>>> import numpy as np
>>> from numpy import linalg as LA
>>> np.set_printoptions(suppress=True, linewidth=100)
>>> A2 = np.array([[0, 0, 1, 2, 2],
...     [1, 1, 1, 2, 2],
...     [1, 2, 2, 2, 0],
...     [1, 1, 2, 2, 0],
...     [2, 0, 0, 2, 0]])
>>> W2 = np.array([[-3, -3], [2, 3]])
>>> data = np.block([[A2, np.zeros((5, 2))], [np.zeros((2, 5)), W2]])
>>> data
array([[ 0.,  0.,  1.,  2.,  2.,  0.,  0.],
       [ 1.,  1.,  1.,  2.,  2.,  0.,  0.],
       [ 1.,  2.,  2.,  2.,  0.,  0.,  0.],
       [ 1.,  1.,  2.,  2.,  0.,  0.,  0.],
       [ 2.,  0.,  0.,  2.,  0.,  0.,  0.],
       [ 0.,  0.,  0.,  0.,  0., -3., -3.],
       [ 0.,  0.,  0.,  0.,  0.,  2.,  3.]])
>>> np.trace(data)
np.float64(5.0)
>>> np.round(np.abs(LA.eigvals(data)).max(), 3)
np.float64(6.037)
>>> LA.determinant(data)
Traceback (most recent call last):
  File "<python-input-9>", line 1, in <module>
    LA.determinant(data)
    ^^^^^^^^^^^^^^
AttributeError: module 'numpy.linalg' has no attribute 'determinant'
>>> (data + data.T) / 2
array([[ 0. ,  0.5,  1. ,  1.5,  2. ,  0. ,  0. ],
       [ 0.5,  1. ,  1.5,  1.5,  1. ,  0. ,  0. ],
       [ 1. ,  1.5,  2. ,  2. ,  0. ,  0. ,  0. ],
       [ 1.5,  1.5,  2. ,  2. ,  1. ,  0. ,  0. ],
       [ 2. ,  1. ,  0. ,  1. ,  0. ,  0. ,  0. ],
       [ 0. ,  0. ,  0. ,  0. ,  0. , -3. , -0.5],
       [ 0. ,  0. ,  0. ,  0. ,  0. , -0.5,  3. ]])
>>> np.allclose(data @ data.T, data.T @ data)
False
>>> np.round(LA.det(data), 3)
np.float64(-24.0)
